$ python -q
>>> import numpy as np
>>> np.set_printoptions(suppress=True, linewidth=200)
>>> def rd(a):
...     return np.round(a, 3) + 0
... 
>>> K = np.load("run16.npy")
>>> print(K)
[[30.6   39.436 44.667  5.786]
 [29.585 40.571 42.727  3.701]
 [30.342 38.656 43.258  7.442]
 [30.883 40.794 44.085  7.339]
 [30.616 40.9   43.933  5.503]
 [29.025 38.933 43.172  4.943]
 [30.805 41.339 46.27   4.475]
 [30.82  41.118 45.592  3.362]
 [28.815 40.658 46.091  3.331]
 [30.515 39.778 45.803  4.014]
 [30.674 41.099 44.545  5.734]
 [30.248 38.721 43.843  5.189]
 [31.496 41.895 44.811  5.135]
 [29.711 38.818 44.365  5.123]]
>>> gram = K.T @ K
>>> print(rd(np.linalg.svd(K, compute_uv=False) ** 2))
[63588.959    26.256     8.684     2.535]
>>> print(rd(np.linalg.eigvalsh(gram)[::-1]))
[63588.959    26.256     8.684     2.535]
>>> print(np.allclose(gram, gram.T))
True
>>> print(np.linalg.matrix_rank(gram))
4
>>> print(rd(np.diag(gram)))
[12856.686 22633.666 27753.992   382.09 ]
>>> gram = np.cov(K, rowvar=False)
>>> print(np.argwhere(np.triu(np.abs(np.corrcoef(K.T)) > 0.8, 1)))
[]
>>> print(rd(np.corrcoef(K[:, 0], K[:, 3])[0, 1]))
0.349
>>> print(np.argsort(-K.std(axis=0).round(6), kind="stable"))
[3 2 1 0]
>>> print(rd(K.std(axis=0)))
[0.725 1.064 1.071 1.232]
>>> print(rd(gram))
[[ 0.567  0.397  0.186  0.336]
 [ 0.397  1.22   0.546 -0.388]
 [ 0.186  0.546  1.236 -0.655]
 [ 0.336 -0.388 -0.655  1.634]]
>>> print(rd(np.corrcoef(K.T)))
[[ 1.     0.477  0.222  0.349]
 [ 0.477  1.     0.444 -0.275]
 [ 0.222  0.444  1.    -0.461]
 [ 0.349 -0.275 -0.461  1.   ]]
>>> Xc = K - K.mean(axis=0)
>>> vecs = np.linalg.svd(Xc)[2][:1]
>>> B = Xc - Xc @ vecs.T @ vecs
>>> print(rd(B.std(axis=0)))
[0.723 0.787 0.627 0.712]
>>> print(rd((Xc @ vecs.T).std(axis=0)))
[1.51]
>>> print(rd(np.diag(vecs.T @ vecs)))
[0.001 0.225 0.331 0.443]
>>> q, _ = np.linalg.qr(np.array([[0.1, 0.3, -1.0, -0.2, 0.0],
...     [-0.7, -0.7, -1.1, 0.6, -2.9],
...     [0.4, -0.7, -0.2, 0.8, 0.1],
...     [1.2, -0.4, 1.4, -0.7, 0.9],
...     [-0.1, 0.2, 0.1, -0.5, -0.2]]))
>>> W0 = q[:, :5]
>>> print(rd(W0))
[[-0.069  0.281  0.916 -0.266 -0.078]
 [ 0.482 -0.707  0.099 -0.481 -0.166]
 [-0.275 -0.585  0.341  0.49   0.475]
 [-0.826 -0.227 -0.142 -0.463 -0.178]
 [ 0.069  0.169 -0.118 -0.494  0.842]]
>>> W = np.array([[3, -3, -3, -2, 1],
...     [-2, 1, 0, 1, 3],
...     [1, -2, -2, 1, -3],
...     [0, -3, -2, -1, 3],
...     [1, -1, -2, 2, 2]])
>>> beta = np.array([0, 0, 2, 0, 0])
>>> hid = np.maximum(W0 @ W + beta, 0)
>>> print(np.linalg.matrix_rank(hid))
5
>>> print((hid > 0).mean(axis=0))
[0.8 0.4 1.  0.8 0.2]
>>> print((hid > 0).astype(int))
[[1 0 1 1 0]
 [1 0 1 0 0]
 [1 0 1 1 0]
 [0 1 1 1 0]
 [1 1 1 1 1]]
>>> Z = np.array([[6, 0, 7], [1, 1, 9], [1, 4, 2], [5, 0, 0], [8, 6, 6]])
>>> print((hid @ Z).round(6).argmax(axis=1))
[0 2 0 2 0]
>>> print(W @ Z)
[[ 10  -9  -6]
 [ 18  19  13]
 [-17 -28 -33]
 [ 14   7 -13]
 [ 29   3   6]]
>>> x = np.array([0, 0, -2, 1, 0])
>>> print(rd(W0 @ np.ones(5)))
[ 0.784 -0.773  0.446 -1.836  0.467]
>>> print(np.sign((W0 @ x).round(6)))
[-1. -1. -1. -1. -1.]
>>> print(np.linalg.norm(W0 @ x) <= np.linalg.norm(W0, 2) * np.linalg.norm(x) + 1e-9)
True
>>> print(rd(W0 @ (2 * x)))
[-4.197 -1.357 -0.386 -0.356 -0.515]
>>> print(rd((W0 * x).sum(axis=1)))
[-2.099 -0.678 -0.193 -0.178 -0.257]
>>> print(rd(W0 @ np.eye(5)[3]))
[-0.266 -0.481  0.49  -0.463 -0.494]
>>> print((W0 @ x).argmax())
3
>>> rng = np.random.default_rng(905)
>>> labels = rng.permutation(5)
>>> B = W0[:, labels] * rng.choice([-1, 1], 5)
>>> print(rd(B))
[[ 0.266  0.916  0.069  0.281  0.078]
 [ 0.481  0.099 -0.482 -0.707  0.166]
 [-0.49   0.341  0.275 -0.585 -0.475]
 [ 0.463 -0.142  0.826 -0.227  0.178]
 [ 0.494 -0.118 -0.069  0.169 -0.842]]
>>> left, _, Vh = np.linalg.svd(W0.T @ B)
>>> print(rd(left @ Vh))
[[ 0.  0. -1.  0.  0.]
 [ 0.  0.  0.  1.  0.]
 [ 0.  1.  0.  0.  0.]
 [-1.  0.  0.  0.  0.]
 [ 0.  0.  0.  0. -1.]]
>>> print(labels)
[3 2 0 1 4]
>>> print(rd(np.linalg.lstsq(W0, B)[0]))
[[ 0.  0. -1.  0.  0.]
 [ 0.  0.  0.  1.  0.]
 [ 0.  1.  0.  0.  0.]
 [-1.  0.  0.  0.  0.]
 [ 0.  0.  0.  0. -1.]]
>>> print(rd(np.linalg.pinv(B)))
[[ 0.266  0.481 -0.49   0.463  0.494]
 [ 0.916  0.099  0.341 -0.142 -0.118]
 [ 0.069 -0.482  0.275  0.826 -0.069]
 [ 0.281 -0.707 -0.585 -0.227  0.169]
 [ 0.078  0.166 -0.475  0.178 -0.842]]
>>> print(rd(np.linalg.norm(B, axis=0)))
[1. 1. 1. 1. 1.]
>>> print(rd(B[:, 1] @ B[:, 3]))
0.0
>>> feats = np.loadtxt("block7.csv", delimiter=",")
>>> print(rd(feats))
[[-0.327 -0.282  1.151 -0.105  2.308 -3.749 -1.692  1.025  0.431]
 [ 0.817 -0.422 -2.128  3.113  0.636  0.983 -1.452  1.916  1.668]
 [ 3.105  3.245  0.393  1.405 -0.197 -1.042  0.342 -0.862 -0.844]
 [ 2.942 -2.112  1.022 -0.995  1.938  1.656 -1.306 -1.266 -0.211]
 [ 0.981 -0.281 -1.503 -1.617 -2.914 -1.265 -2.48  -0.979  1.372]
 [ 0.817  0.847  0.742 -1.402  0.544  0.212  1.961  0.594  4.069]
 [ 1.471 -0.422  1.346 -1.02  -1.645  0.245  0.062  3.948 -1.204]
 [-1.307  1.268  3.274  1.023 -0.88   1.544 -2.379 -0.353  0.989]
 [-0.654  2.678 -1.615 -2.379  1.791  1.437 -1.596  0.954 -0.635]]
>>> def softmax(z):
...     e = np.exp(z - z.max(axis=-1, keepdims=True))
...     return e / e.sum(axis=-1, keepdims=True)
... 
>>> print(rd(softmax(feats).sum(axis=1)))
[1. 1. 1. 1. 1. 1. 1. 1. 1.]
>>> print(rd(softmax(feats[6] + -1)))
[0.068 0.01  0.06  0.006 0.003 0.02  0.017 0.811 0.005]
>>> scores = feats @ feats.T / np.sqrt(9)
>>> print(rd(softmax(scores)))
[[0.998 0.    0.    0.    0.    0.    0.    0.    0.   ]
 [0.    0.998 0.    0.    0.    0.    0.    0.    0.   ]
 [0.    0.    0.998 0.    0.    0.    0.    0.    0.   ]
 [0.    0.    0.    0.998 0.    0.    0.    0.    0.   ]
 [0.    0.    0.    0.    0.998 0.    0.    0.    0.   ]
 [0.    0.    0.    0.    0.    0.998 0.    0.    0.   ]
 [0.    0.    0.    0.    0.    0.    0.998 0.    0.   ]
 [0.    0.    0.    0.    0.    0.    0.    0.998 0.   ]
 [0.    0.    0.    0.    0.    0.    0.    0.    0.998]]
>>> print(softmax(scores).round(6).argmax(axis=1))
[0 1 2 3 4 5 6 7 8]
>>> print(rd(softmax(scores + np.triu(np.full(scores.shape, -np.inf), 1))))
[[1.    0.    0.    0.    0.    0.    0.    0.    0.   ]
 [0.    1.    0.    0.    0.    0.    0.    0.    0.   ]
 [0.    0.    1.    0.    0.    0.    0.    0.    0.   ]
 [0.    0.    0.    0.999 0.    0.    0.    0.    0.   ]
 [0.    0.    0.    0.    0.999 0.    0.    0.    0.   ]
 [0.    0.    0.    0.    0.    0.999 0.    0.    0.   ]
 [0.    0.    0.    0.    0.    0.    0.999 0.    0.   ]
 [0.    0.    0.    0.    0.    0.    0.    0.998 0.   ]
 [0.    0.    0.    0.    0.    0.    0.    0.    0.998]]
>>> print(rd(feats.sum(axis=1)))
[-1.24   5.132  5.545  1.666 -8.688  8.384  2.78   3.178 -0.021]
>>> print(rd(np.abs(feats).max()))
4.069
>>> print(np.count_nonzero(feats))
81
>>> print(feats.shape)
(9, 9)
>>> print(rd(np.linalg.svd(feats, compute_uv=False)))
[5. 5. 5. 5. 5. 5. 5. 5. 5.]
>>> print(np.unravel_index(np.abs(feats).argmax(), feats.shape))
(np.int64(5), np.int64(8))
>>> print(rd(feats.sum(axis=0)))
[ 7.845  4.518  2.681 -1.977  1.579  0.021 -8.54   4.976  5.635]
>>> print(np.linalg.matrix_rank(feats))
9
>>> B = np.array([[2, -5, 5],
...     [-3, 3, -4],
...     [2, -1, 3],
...     [2, 3, -5],
...     [-3, -2, -4],
...     [3, -4, 2],
...     [4, -4, 0],
...     [-5, 2, -5],
...     [4, -4, -4]])
>>> print(np.linalg.matrix_rank(feats @ B))
3
>>> print(np.linalg.matrix_rank(np.vstack([feats, B.T])))
9
>>> J = np.load("test19.npy")
>>> print(J)
[[ -1   2  -4  -5   0   0  -4]
 [  5   5  -1   0  -1  -5  -2]
 [ 19  22  -8  -5  -4 -20 -12]]
>>> x = np.array([-3, 3, 3, -1, 3, 3, 0])
>>> h = np.maximum(J @ x, 0)
>>> print(J * (h > 1e-9)[:, None])
[[-1  2 -4 -5  0  0 -4]
 [ 0  0  0  0  0  0  0]
 [ 0  0  0  0  0  0  0]]
>>> print(np.flatnonzero(h > 1e-9))
[0]
>>> print(rd(np.tanh(J @ x)))
[ 0.964 -1.    -1.   ]
>>> print(np.maximum(J @ x, 0) - np.maximum(-J @ x, 0))
[  2 -21 -82]
>>> X = np.load("x.npy")
>>> print(X)
[[-10.734  -9.083  21.171   8.101]
 [-13.104  37.293  -0.126  17.381]
 [  1.427   1.471  15.535   5.903]
 [ 15.839  26.143 -21.438   3.834]
 [ -7.148 -20.217   6.977   8.406]
 [  1.14    6.686 -10.168 -15.297]
 [  3.981  -6.692   7.003 -17.554]
 [ -9.272  20.574 -13.895   4.346]
 [ 20.289  -1.623  -9.698  -3.047]
 [ -3.011 -10.342  12.876   4.736]
 [ -1.59    4.097  24.935   5.172]
 [  3.958   4.774   9.848  -2.372]
 [  3.802  24.731  -2.038   2.361]
 [ -9.442 -22.997  -3.538   7.577]
 [  3.265 -12.093  -3.502 -13.651]
 [ -1.664  18.805  15.969  23.26 ]
 [  9.683  10.671  -5.44    0.29 ]
 [-17.678 -23.115  11.987  12.485]
 [ -3.203  29.436  -9.254   8.747]
 [ -1.213   8.107   8.325  -5.308]
 [ 10.475   3.044 -14.805 -18.031]
 [-11.596  -6.189   1.495  -7.03 ]
 [  5.837  -3.015   2.265 -11.511]
 [ -3.014 -12.585  12.012 -29.843]
 [  8.87   14.124   7.232  10.414]
 [  3.313  -0.529   1.664  -8.947]
 [-20.861 -31.066   5.159   8.472]
 [  4.532   2.18   12.712 -19.487]
 [ -2.959  21.297   0.264  -0.199]
 [ -2.57  -21.715  -5.543   0.63 ]
 [ -2.487  -8.349  -2.486  -8.634]
 [ 11.381  18.307 -12.92   -8.12 ]]
>>> gram = np.cov(X, rowvar=False)
>>> print(rd(np.median(X, axis=0)))
[-1.402  1.826  1.58   0.46 ]
>>> print(np.argwhere(np.triu(np.abs(np.corrcoef(X.T)) > 0.8, 1)))
[]
>>> print(rd(gram))
[[ 85.351  57.181 -39.277 -41.517]
 [ 57.181 291.751 -60.192  39.414]
 [-39.277 -60.192 123.54   23.862]
 [-41.517  39.414  23.862 138.711]]
>>> print(gram.shape)
(4, 4)
>>> print(rd(np.polyfit(X[:, 1], X[:, 3], 1)))
[ 0.135 -1.416]
>>> print(rd(np.corrcoef(X[:, 1], X[:, 3])[0, 1]))
0.196
